% python3 -q
>>> import numpy as np
>>> from numpy import linalg as LA
>>> np.set_printoptions(precision=3, suppress=True, linewidth=140)
>>> rnd = lambda a: np.round(a, 3) + 0
>>> C = np.array([[-8, 4, 5, 8]])
>>> rng = np.random.default_rng(28)
>>> X = rng.normal(size=(15, 1)) @ C + np.array([3, 2, 2, 0])
>>> rnd(X)
array([[ 12.655,  -2.827,  -4.034,  -9.655],
       [  1.949,   2.525,   2.657,   1.051],
       [  4.848,   1.076,   0.845,  -1.848],
       [  7.194,  -0.097,  -0.621,  -4.194],
       [  0.669,   3.165,   3.457,   2.331],
       [ -4.427,   5.714,   6.642,   7.427],
       [  3.086,   1.957,   1.946,  -0.086],
       [ 12.446,  -2.723,  -3.904,  -9.446],
       [ -0.276,   3.638,   4.047,   3.276],
       [  6.684,   0.158,  -0.303,  -3.684],
       [ -4.969,   5.984,   6.98 ,   7.969],
       [  5.688,   0.656,   0.32 ,  -2.688],
       [ -2.641,   4.821,   5.526,   5.641],
       [ 12.3  ,  -2.65 ,  -3.812,  -9.3  ],
       [-10.691,   8.846,  10.557,  13.691]])
>>> try:
...     LA.inv(X)
... except LA.LinAlgError as e:
...     print(e)
... 
Last 2 dimensions of the array must be square
>>> rnd(X @ LA.pinv(X) @ X)
array([[ 12.655,  -2.827,  -4.034,  -9.655],
       [  1.949,   2.525,   2.657,   1.051],
       [  4.848,   1.076,   0.845,  -1.848],
       [  7.194,  -0.097,  -0.621,  -4.194],
       [  0.669,   3.165,   3.457,   2.331],
       [ -4.427,   5.714,   6.642,   7.427],
       [  3.086,   1.957,   1.946,  -0.086],
       [ 12.446,  -2.723,  -3.904,  -9.446],
       [ -0.276,   3.638,   4.047,   3.276],
       [  6.684,   0.158,  -0.303,  -3.684],
       [ -4.969,   5.984,   6.98 ,   7.969],
       [  5.688,   0.656,   0.32 ,  -2.688],
       [ -2.641,   4.821,   5.526,   5.641],
       [ 12.3  ,  -2.65 ,  -3.812,  -9.3  ],
       [-10.691,   8.846,  10.557,  13.691]])
>>> np.allclose(X[:-1].T @ LA.lstsq(X[:-1].T, X[-1])[0], X[-1])
True
>>> np.unique(X.round(6), axis=0).shape
(15, 4)
>>> W = np.array([[1, -3, 3, 1, 0],
...     [1, 3, 3, 2, -3],
...     [-3, 1, 2, -2, -3],
...     [-1, 1, -1, 3, 1]])
>>> coef = np.array([1, 0, -1, 2, 1])
>>> H = np.maximum(X @ W + coef, 0)
>>> (H > 0).astype(int)
array([[1, 0, 1, 0, 1],
       [0, 1, 1, 1, 0],
       [1, 0, 1, 1, 0],
       [1, 0, 1, 0, 0],
       [0, 1, 1, 1, 0],
       [0, 1, 1, 1, 0],
       [1, 0, 1, 1, 0],
       [1, 0, 1, 0, 1],
       [0, 1, 1, 1, 0],
       [1, 0, 1, 0, 0],
       [0, 1, 1, 1, 0],
       [1, 0, 1, 1, 0],
       [0, 1, 1, 1, 0],
       [1, 0, 1, 0, 1],
       [0, 1, 1, 1, 0]])
>>> LA.matrix_rank(H)
np.int64(5)
>>> C = np.array([[0, 0, -2], [2, -3, -3], [-1, -2, 0], [-1, 3, 0], [-3, 0, -3]])
>>> W @ C
array([[-10,   6,   7],
       [ 10,  -9,  -2],
       [ 11, -13,  12],
       [ -3,   8,  -4]])
>>> (H @ C).round(6).argmax(axis=1)
array([1, 0, 2, 0, 0, 0, 2, 1, 0, 0, 0, 2, 0, 1, 0])
>>> J = np.loadtxt("case4.csv", delimiter=",")
>>> J
array([[ 7., -7.,  0.,  9.,  8., -3.,  8.],
       [-7.,  0.,  8.,  2., -7., -7., -8.],
       [ 7., -2., -1.,  6.,  3., -8.,  8.],
       [ 3.,  8.,  2., -6.,  0., -9., -3.],
       [ 5., -9.,  2., -2., -1.,  8., -4.],
       [ 5., -6., -6., -5., -6., -7., -5.],
       [ 9., -1.,  3., -3., -6., -5., -9.],
       [ 3.,  3.,  2., -4., -6.,  4., -3.],
       [ 4., -2., -3., -2.,  4.,  6., -5.],
       [ 2.,  0., -5., -4., -8.,  3., -8.],
       [ 5.,  0.,  6.,  2., -5., -5.,  1.],
       [ 6., -5., -9., -3.,  7., -5.,  8.]])
>>> x = np.array([-1, 1, 1, -3, -3, -3, -1])
>>> rhs = J @ x
>>> coef, lr = np.zeros(7), 1 / LA.norm(J, 2) ** 2
>>> for i in range(60):
...     coef -= lr * J.T @ (J @ coef - rhs)
...     if i % 10 == 0: print(i, round(LA.norm(J @ coef - rhs), 3))
... 
0 41.013
10 8.459
20 5.552
30 3.752
40 2.551
50 1.738
>>> rnd(LA.cond(J))
np.float64(5.163)
>>> x = np.array([2, -6, -3, 3, 3, -2, -2])
>>> h = np.maximum(J @ x, 0)
>>> J.T @ h
array([ 2277., -1947., -1030.,   513.,  1134., -1053.,  1076.])
>>> rnd(np.tanh(J @ x))
array([ 1., -1.,  1., -1.,  1.,  1.,  1., -1.,  1., -1., -1.,  1.])
>>> hat = J @ LA.solve(J.T @ J, J.T)
>>> rnd(np.trace(hat))
np.float64(7.0)
>>> np.zeros(12, 7)
Traceback (most recent call last):
  File "<python-input-33>", line 1, in <module>
    np.zeros(12, 7)
    ~~~~~~~~^^^^^^^
TypeError: Cannot interpret '7' as a data type
>>> rnd(LA.norm(J))
np.float64(49.9)
>>> np.abs(J).max()
np.float64(9.0)
>>> LA.rank(J)
Traceback (most recent call last):
  File "<python-input-36>", line 1, in <module>
    LA.rank(J)
    ^^^^^^^
AttributeError: module 'numpy.linalg' has no attribute 'rank'
>>> np.count_nonzero(J)
np.int64(79)
>>> J.shape
(12, 7)
>>> data = np.loadtxt("a.csv", delimiter=",")
>>> data
array([[ 247.,   43.,  175.,  189.,   -8., -108., -103.,  -40., -238.,   78.,   91.,  -10.],
       [  43.,  154.,   49.,  -15.,   62.,   28.,   52.,   18.,  -75.,  144.,  -27.,   -5.],
       [ 175.,   49.,  141.,  110.,   10., -106.,  -41.,   -6., -182.,   66.,   92.,   -5.],
       [ 189.,  -15.,  110.,  182.,  -36.,  -55., -130.,  -62., -160.,   24.,   43.,  -10.],
       [  -8.,   62.,   10.,  -36.,   40.,   -2.,   36.,   28.,  -10.,   48.,  -34.,  -20.],
       [-108.,   28., -106.,  -55.,   -2.,  154.,   20.,  -26.,  114.,   24., -107.,   15.],
       [-103.,   52.,  -41., -130.,   36.,   20.,  124.,   52.,   67.,   24.,   28.,   30.],
       [ -40.,   18.,   -6.,  -62.,   28.,  -26.,   52.,   40.,   22.,    0.,    0.,  -10.],
       [-238.,  -75., -182., -160.,  -10.,  114.,   67.,   22.,  243., -102., -104.,    5.],
       [  78.,  144.,   66.,   24.,   48.,   24.,   24.,    0., -102.,  144.,  -12.,    0.],
       [  91.,  -27.,   92.,   43.,  -34., -107.,   28.,    0., -104.,  -12.,  226.,   75.],
       [ -10.,   -5.,   -5.,  -10.,  -20.,   15.,   30.,  -10.,    5.,    0.,   75.,   50.]])
>>> f, v = data[4], data[7]
>>> f @ f
np.float64(12948.0)
>>> f @ v
np.float64(7752.0)
>>> p = (f @ v) / (f @ f) * f
>>> rnd((v - p) @ f)
np.float64(0.0)
>>> LA.matrix_rank(np.outer(f, v))
np.int64(1)
>>> rnd(LA.norm(f + v) ** 2 + LA.norm(f - v) ** 2)
np.float64(50200.0)
>>> rnd(v - p)
array([-35.21 , -19.12 , -11.987, -40.447,   4.052, -24.803,  30.447,  23.236,  27.987, -28.738,  20.356,   1.974])
>>> K = np.load("block18.npy")
>>> K
array([[ 0,  0,  0,  0,  0,  0],
       [ 1,  0,  0,  3,  2, -1],
       [-4, -1, -2, -9, -4,  3],
       [-4, -3, -4, -4,  1,  2],
       [ 5,  4,  4,  5,  0, -3],
       [-1,  0, -8,  1, 10, -3],
       [ 2,  4,  0, -2,  0, -2],
       [-3,  0, -4, -7,  0,  1],
       [ 3,  4,  4, -1, -4, -1]])
>>> np.trace(data)
np.float64(1745.0)
>>> np.allclose(data @ data.T, data.T @ data)
True
>>> rnd(np.abs(LA.eigvals(data)).max())
np.float64(919.191)
>>> data @ data
array([[ 224250.,   40062.,  163514.,  165749.,   -6066., -107200.,  -84076.,  -31382., -219418.,   70512.,   98119.,   -4465.],
       [  40062.,   62962.,   36437.,   11174.,   23714.,   -2221.,   11221.,    4520.,  -51980.,   62010.,    -435.,   -3385.],
       [ 163514.,   36437.,  124029.,  113752.,      16.,  -84615.,  -50898.,  -17074., -164201.,   56568.,   80711.,   -1020.],
       [ 165749.,   11174.,  113752.,  134360.,  -14150.,  -74303.,  -79397.,  -32012., -154831.,   37302.,   64339.,   -5645.],
       [  -6066.,   23714.,      16.,  -14150.,   12948.,    6474.,   14568.,    7752.,    -296.,   19176.,  -11888.,   -3550.],
       [-107200.,   -2221.,  -84615.,  -74303.,    6474.,   76751.,   33880.,    7168.,  106497.,  -15516.,  -73752.,   -1475.],
       [ -84076.,   11221.,  -50898.,  -79397.,   14568.,   33880.,   58419.,   23552.,   71319.,   -4902.,  -18709.,    8990.],
       [ -31382.,    4520.,  -17074.,  -32012.,    7752.,    7168.,   23552.,   12152.,   25598.,   -2688.,   -7096.,     780.],
       [-219418.,  -51980., -164201., -154831.,    -296.,  106497.,   71319.,   25598.,  219356.,  -79578., -100416.,    2630.],
       [  70512.,   62010.,   56568.,   37302.,   19176.,  -15516.,   -4902.,   -2688.,  -79578.,   66492.,   12954.,   -3360.],
       [  98119.,    -435.,   80711.,   64339.,  -11888.,  -73752.,  -18709.,   -7096., -100416.,   12954.,  100373.,   18430.],
       [  -4465.,   -3385.,   -1020.,   -5645.,   -3550.,   -1475.,    8990.,     780.,    2630.,   -3360.,   18430.,   10025.]])
>>> assert data == data.T
Traceback (most recent call last):
  File "<python-input-55>", line 1, in <module>
    assert data == data.T
           ^^^^^^^^^^^^^^
ValueError: The truth value of an array with more than one element is ambiguous. Use a.any() or a.all()
>>> f = np.array([0, 3, 3])
>>> np.polyval(f, K[4])
array([18, 15, 15, 18,  3, -6])
>>> arr = np.array([[0.0, 0.0, 0.0, 0.0, -2.0, 1.0],
...     [0.0, 0.0, 0.0, 0.0, -2.0, 3.0],
...     [0.0, 0.0, 0.0, 0.0, -1.0, -1.0],
...     [0.0, 0.0, 0.0, 0.0, -1.0, -1.0],
...     [-2.0, -2.0, -1.0, -1.0, 0.0, 0.0],
...     [1.0, 3.0, -1.0, -1.0, 0.0, 0.0]])
>>> arr
array([[ 0.,  0.,  0.,  0., -2.,  1.],
       [ 0.,  0.,  0.,  0., -2.,  3.],
       [ 0.,  0.,  0.,  0., -1., -1.],
       [ 0.,  0.,  0.,  0., -1., -1.],
       [-2., -2., -1., -1.,  0.,  0.],
       [ 1.,  3., -1., -1.,  0.,  0.]])
>>> ev, evecs = LA.eigvalsh(arr)
Traceback (most recent call last):
  File "<python-input-60>", line 1, in <module>
    ev, evecs = LA.eigvalsh(arr)
    ^^^^^^^^^
ValueError: too many values to unpack (expected 2)
>>> ev, evecs = LA.eigh(arr)
>>> rnd(evecs @ np.diag(ev) @ evecs.T)
array([[ 0.,  0.,  0.,  0., -2.,  1.],
       [ 0.,  0.,  0.,  0., -2.,  3.],
       [ 0.,  0.,  0.,  0., -1., -1.],
       [ 0.,  0.,  0.,  0., -1., -1.],
       [-2., -2., -1., -1.,  0.,  0.],
       [ 1.,  3., -1., -1.,  0.,  0.]])
>>> rnd(LA.eigvalsh(arr + -3 * np.eye(6)))
array([-7.133, -5.217, -3.   , -3.   , -0.783,  1.133])
>>> rnd(evecs.T @ evecs)
array([[1., 0., 0., 0., 0., 0.],
       [0., 1., 0., 0., 0., 0.],
       [0., 0., 1., 0., 0., 0.],
       [0., 0., 0., 1., 0., 0.],
       [0., 0., 0., 0., 1., 0.],
       [0., 0., 0., 0., 0., 1.]])
>>> rnd(LA.svd(arr, compute_uv=False))
array([4.133, 4.133, 2.217, 2.217, 0.   , 0.   ])
>>> rnd(ev)
array([-4.133, -2.217,  0.   ,  0.   ,  2.217,  4.133])
>>> (ev > 1e-8).sum(), (ev < -1e-8).sum()
(np.int64(2), np.int64(2))
>>> rnd(evecs.T @ arr @ evecs)
array([[-4.133,  0.   ,  0.   ,  0.   ,  0.   ,  0.   ],
       [ 0.   , -2.217,  0.   ,  0.   ,  0.   ,  0.   ],
       [ 0.   ,  0.   ,  0.   ,  0.   ,  0.   ,  0.   ],
       [ 0.   ,  0.   ,  0.   ,  0.   ,  0.   ,  0.   ],
       [ 0.   ,  0.   ,  0.   ,  0.   ,  2.217,  0.   ],
       [ 0.   ,  0.   ,  0.   ,  0.   ,  0.   ,  4.133]])
>>> np.abs(evecs[:, -1]).round(6).argmax()
np.int64(1)
>>> rnd(ev.sum()), np.trace(arr)
(np.float64(0.0), np.float64(0.0))
